% ipython --no-banner

In [1]: import numpy as np

In [2]: import numpy.linalg as la

In [3]: np.set_printoptions(precision=2, suppress=True, linewidth=160, sign=" ")

In [4]: def rd(a):
   ...:     return np.round(a, 2) + 0
   ...: 

In [5]: arr = np.array([[3, -6, 6], [1, -2, 2], [-1, 2, -2]])

In [6]: vec = np.array([-2, 2, -2])

In [7]: a = np.maximum(arr @ vec, 0)

In [8]: arr * (a > 1e-9)[:, None]
Out[8]: 
array([[ 0,  0,  0],
       [ 0,  0,  0],
       [-1,  2, -2]])

In [9]: arr.T @ a
Out[9]: array([-10,  20, -20])

In [10]: mat = np.array([[-8.0, -3.0, 0.0], [-3.0, -9.0, -3.0], [0.0, -3.0, 6.0]])

In [11]: np.trace(mat)
Out[11]: np.float64(-11.0)

In [12]: rd(la.matrix_power(mat, 4))
Out[12]: 
array([[  8011.,   8853.,   1521.],
       [  8853.,  12483.,   1755.],
       [  1521.,   1755.,   2187.]])

In [13]: rd(np.abs(la.eigvals(mat)).max())
Out[13]: np.float64(11.85)

In [14]: [round(float(la.det(mat[:i, :i])), 2) + 0 for i in range(1, 4)]
Out[14]: [-8.0, 63.0, 450.0]

In [15]: print(rd(la.eigvalsh(mat).min()))
-11.85

In [16]: print(np.all(la.eigvalsh(mat) > 0))
False

In [17]: feats = 5 * np.eye(3) + np.eye(3, k=1)

In [18]: feats
Out[18]: 
array([[ 5.,  1.,  0.],
       [ 0.,  5.,  1.],
       [ 0.,  0.,  5.]])

In [19]: O, evecs = la.qr(feats[:, :1])[0], la.qr(feats[:, 1:])[0]

In [20]: sigma = la.svd(O.T @ evecs, compute_uv=False)

In [21]: rd(sigma)
Out[21]: array([ 0.2])

In [22]: rd(np.degrees(np.arccos(sigma.clip(0, 1))))
Out[22]: array([ 78.47])

In [23]: X = np.array([[0, 0, 0],
    ...:     [9, 14, 9],
    ...:     [7, 1, 0],
    ...:     [0, 0, 0],
    ...:     [0, 0, 0],
    ...:     [9, 7, 7],
    ...:     [7, 1, 0],
    ...:     [7, 8, 2],
    ...:     [0, 0, 0],
    ...:     [0, 0, 0],
    ...:     [0, 0, 0],
    ...:     [0, 7, 2],
    ...:     [9, 14, 9],
    ...:     [9, 14, 9],
    ...:     [7, 8, 2]])

In [24]: X
Out[24]: 
array([[  0,   0,   0],
       [  9,  14,   9],
       [  7,   1,   0],
       [  0,   0,   0],
       [  0,   0,   0],
       [  9,   7,   7],
       [  7,   1,   0],
       [  7,   8,   2],
       [  0,   0,   0],
       [  0,   0,   0],
       [  0,   0,   0],
       [  0,   7,   2],
       [  9,  14,   9],
       [  9,  14,   9],
       [  7,   8,   2]])

In [25]: D = la.norm(X[:, None] - X[None], axis=-1)

In [26]: print(D.mean(axis=1).argmax())
1

In [27]: D.shape
Out[27]: (15, 15)

In [28]: rd(D[:5, :5])
Out[28]: 
array([[  0.  ,  18.92,   7.07,   0.  ,   0.  ],
       [ 18.92,   0.  ,  15.94,  18.92,  18.92],
       [  7.07,  15.94,   0.  ,   7.07,   7.07],
       [  0.  ,  18.92,   7.07,   0.  ,   0.  ],
       [  0.  ,  18.92,   7.07,   0.  ,   0.  ]])

In [29]: rd(la.norm(X - X.mean(axis=0), axis=1))
Out[29]: array([  7.05,  12.03,   5.48,   7.05,   7.05,   6.74,   5.48,   4.16,   7.05,   7.05,   7.05,   4.79,  12.03,  12.03,   4.16])

In [30]: D[5].round(6).argsort(kind="stable")[:4]
Out[30]: array([  5,   7,  14,   1])

In [31]: la.matrix_rank(D ** 2)
Out[31]: np.int64(5)

In [32]: np.flatnonzero(D[5] < D.mean() / 2)
Out[32]: array([ 5])

In [33]: np.unravel_index(D.round(6).argmax(), D.shape)
Out[33]: (np.int64(0), np.int64(1))

In [34]: basis = X[[7, 1]].astype(float)

In [35]: for _ in range(4):
    ...:     labels = la.norm(X[:, None] - basis, axis=-1).argmin(axis=1)
    ...:     basis = np.array([X[labels == j].mean(axis=0) for j in range(2)])
    ...: 

In [36]: labels
Out[36]: array([ 0,  1,  0,  0,  0,  1,  0,  0,  0,  0,  0,  0,  1,  1,  0])

In [37]: np.bincount(labels)
Out[37]: array([ 11,   4])

In [38]: r0, g = mat[0], mat[1]

In [39]: r0 @ g
Out[39]: np.float64(51.0)

In [40]: r0 @ r0
Out[40]: np.float64(73.0)

In [41]: pr = (r0 @ g) / (r0 @ r0) * r0

In [42]: (g - pr) @ r0
Out[42]: np.float64(0.0)

In [43]: rd(g - pr)
Out[43]: array([ 2.59, -6.9 , -3.  ])

In [44]: t = np.deg2rad(45)

In [45]: J = np.eye(3)

In [46]: J[np.ix_([1, 2], [1, 2])] = [[np.cos(t), -np.sin(t)], [np.sin(t), np.cos(t)]]

In [47]: rd(J)
Out[47]: 
array([[ 1.  ,  0.  ,  0.  ],
       [ 0.  ,  0.71, -0.71],
       [ 0.  ,  0.71,  0.71]])

In [48]: rd(la.det(2 * J)), rd(la.det(J))
Out[48]: (np.float64(8.0), np.float64(1.0))

In [49]: print(rd(np.poly(J)))
[ 1.   -2.41  2.41 -1.  ]

In [50]: rd(la.det(J[::-1]))
Out[50]: np.float64(-1.0)

In [51]: rd(np.kron(np.eye(2, dtype=int), J))
Out[51]: 
array([[ 1.  ,  0.  ,  0.  ,  0.  ,  0.  ,  0.  ],
       [ 0.  ,  0.71, -0.71,  0.  ,  0.  ,  0.  ],
       [ 0.  ,  0.71,  0.71,  0.  ,  0.  ,  0.  ],
       [ 0.  ,  0.  ,  0.  ,  1.  ,  0.  ,  0.  ],
       [ 0.  ,  0.  ,  0.  ,  0.  ,  0.71, -0.71],
       [ 0.  ,  0.  ,  0.  ,  0.  ,  0.71,  0.71]])

In [52]: A = np.load("out4.npy")

In [53]: A
Out[53]: 
array([[  5,   5,   5],
       [  5,  10,  10],
       [  5,  10,  15]])

In [54]: A2 = la.inv(A)

In [55]: rd(la.slogdet(A)[0])
Out[55]: np.float64(1.0)

In [56]: rd(la.det(A) * A2)
Out[56]: 
array([[ 50., -25.,   0.],
       [-25.,  50., -25.],
       [  0., -25.,  25.]])

In [57]: (np.abs(A2) > 1e-9).astype(int)
Out[57]: 
array([[ 1,  1,  0],
       [ 1,  1,  1],
       [ 0,  1,  1]])

In [58]: rd(la.cond(A))
Out[58]: np.float64(16.39)

In [59]: rd(la.inv(A2))
Out[59]: 
array([[  5.,   5.,   5.],
       [  5.,  10.,  10.],
       [  5.,  10.,  15.]])

In [60]: np.allclose(A2, A.T)
Out[60]: False

In [61]: rd(A @ A2)
Out[61]: 
array([[ 1.,  0.,  0.],
       [ 0.,  1.,  0.],
       [ 0.,  0.,  1.]])

In [62]: rd(A2)
Out[62]: 
array([[ 0.4, -0.2,  0. ],
       [-0.2,  0.4, -0.2],
       [ 0. , -0.2,  0.2]])

In [63]: evals, evecs = la.eigh(A)

In [64]: (evals > 1e-8).sum(), (evals < -1e-8).sum()
Out[64]: (np.int64(3), np.int64(0))

In [65]: rd(la.svd(A, compute_uv=False))
Out[65]: array([ 25.24,   3.22,   1.54])

In [66]: rd(evecs @ np.diag(evals) @ evecs.T)
Out[66]: 
array([[  5.,   5.,   5.],
       [  5.,  10.,  10.],
       [  5.,  10.,  15.]])

In [67]: print(evals.sum(), np.trace(A))
30.0 30

In [68]: print(np.abs(evecs[:, -1]).round(6).argmax())
2

In [69]: proj = X @ la.solve(X.T @ X, X.T)

In [70]: rd(la.eigvalsh(proj))
Out[70]: array([ 0.,  0.,  0.,  0.,  0.,  0.,  0.,  0.,  0.,  0.,  0.,  0.,  1.,  1.,  1.])

In [71]: rd(np.trace(proj))
Out[71]: np.float64(3.0)

In [72]: rd(np.diag(proj))
Out[72]: array([ 0.  ,  0.27,  0.34,  0.  ,  0.  ,  0.45,  0.34,  0.34,  0.  ,  0.  ,  0.  ,  0.36,  0.27,  0.27,  0.34])

In [73]: evals, evecs = la.eig(A)

In [74]: rd(evals)
Out[74]: array([ 25.24,   3.22,   1.54])

In [75]: print(rd(A @ evecs[:, 0] - evals[0] * evecs[:, 0]))
[ 0.  0.  0.]

In [76]: rd(np.prod(evals))
Out[76]: np.float64(125.0)

In [77]: rd(np.sort(la.eigvals(la.inv(A))))
Out[77]: array([ 0.04,  0.31,  0.65])

In [78]: rd(np.sort(la.eigvals(A @ A)))
Out[78]: array([   2.37,   10.34,  637.29])

In [79]: K = np.load("run10.npy")

In [80]: K
Out[80]: 
array([[ 0.,  0.,  0., -1.],
       [ 0.,  0.,  0.,  0.],
       [ 0.,  0.,  0., -4.],
       [-1.,  0., -4.,  0.]])

In [81]: rng = np.random.default_rng(293)

In [82]: labels = rng.permutation(4)

In [83]: labels
Out[83]: array([ 0,  3,  1,  2])

In [84]: A2 = K[labels][:, labels]

In [85]: np.trace(A2)
Out[85]: np.float64(0.0)

In [86]: print(rd(la.det(A2)), rd(la.det(K[labels])))
0.0 0.0

In [87]: A2
Out[87]: 
array([[ 0., -1.,  0.,  0.],
       [-1.,  0.,  0., -4.],
       [ 0.,  0.,  0.,  0.],
       [ 0., -4.,  0.,  0.]])

In [88]: la.lstsq(A2[:-1].T, A2[-1])[2]
Out[88]: np.int32(2)

In [89]: la.inv(A2)
LinAlgError: Singular matrix


In [90]: np.allclose(A2[:-1].T @ la.lstsq(A2[:-1].T, A2[-1])[0], A2[-1])
Out[90]: True

In [91]: rd(np.trace(la.pinv(A2) @ A2))
Out[91]: np.float64(2.0)

In [92]: rd(A2 @ la.pinv(A2) @ A2)
Out[92]: 
array([[ 0., -1.,  0.,  0.],
       [-1.,  0.,  0., -4.],
       [ 0.,  0.,  0.,  0.],
       [ 0., -4.,  0.,  0.]])

In [93]: m1 = np.load("layer9.npy")

In [94]: m1
Out[94]: 
array([[ -1,   1,   1],
       [ -2,  -2,   1],
       [ -1,  -1,   2],
       [ -3,  -1,   3],
       [ -6,  -1,   1],
       [ -5,  -1,   2],
       [ -2,  -1,   4],
       [ -5,  -1,   3],
       [ -5,   0,   1],
       [ -8,   1,   4],
       [-10,   0,   6],
       [-11,   0,   9],
       [-11,  -2,  12],
       [ -9,  -4,  15],
       [-12,  -3,  13],
       [-10,  -5,  10],
       [ -7,  -7,  12],
       [-10,  -4,   9],
       [ -8,  -7,   7]])

In [95]: labels = m1[:, 1] > np.median(m1[:, 1])

In [96]: r0 = m1[labels].mean(axis=0) - m1[~labels].mean(axis=0)

In [97]: rd((((m1 - m1.mean(axis=0)) @ r0 > 0) == labels).mean())
Out[97]: np.float64(0.63)

In [98]: print(rd(r0))
[-0.5   3.26 -2.51]

In [99]: G = np.cov(m1, rowvar=False)

In [100]: G.shape
Out[100]: (3, 3)

In [101]: np.argwhere(np.triu(np.abs(np.corrcoef(m1.T)) > 0.8, 1))
Out[101]: array([], shape=(0, 2), dtype=int64)

In [102]: np.median(m1, axis=0)
Out[102]: array([-7., -1.,  4.])

In [103]: rd(np.corrcoef(m1[:, 0], m1[:, 2])[0, 1])
Out[103]: np.float64(-0.78)

In [104]: rd(m1.std(axis=0))
Out[104]: array([ 3.54,  2.34,  4.56])

In [105]: vec = np.array([9, 6, 6])

In [106]: rhs = m1 @ vec

In [107]: la.solve(m1, rhs)
LinAlgError: Last 2 dimensions of the array must be square


In [108]: rd(la.lstsq(m1, rhs)[0])
Out[108]: array([ 9.,  6.,  6.])

In [109]: rd(la.pinv(m1) @ m1)
Out[109]: 
array([[ 1.,  0.,  0.],
       [ 0.,  1.,  0.],
       [ 0.,  0.,  1.]])

In [110]: rhs
Out[110]: array([  3, -24,  -3, -15, -54, -39,   0, -33, -39, -42, -54, -45, -39, -15, -48, -60, -33, -60, -72])

In [111]: rhs = rhs + 0.05 * rng.normal(size=19)

In [112]: rd(rhs)
Out[112]: array([  2.99, -23.93,  -3.01, -15.02, -54.02, -39.02,   0.01, -33.02, -38.92, -42.07, -53.93, -44.97, -39.02, -15.06, -48.08, -59.96, -33.04, -59.97, -72.03])

In [113]: beta, *_ = la.lstsq(m1, rhs)

In [114]: print(rd(la.norm(rhs - m1 @ beta)))
0.18

In [115]: beta.round()
Out[115]: array([ 9.,  6.,  6.])
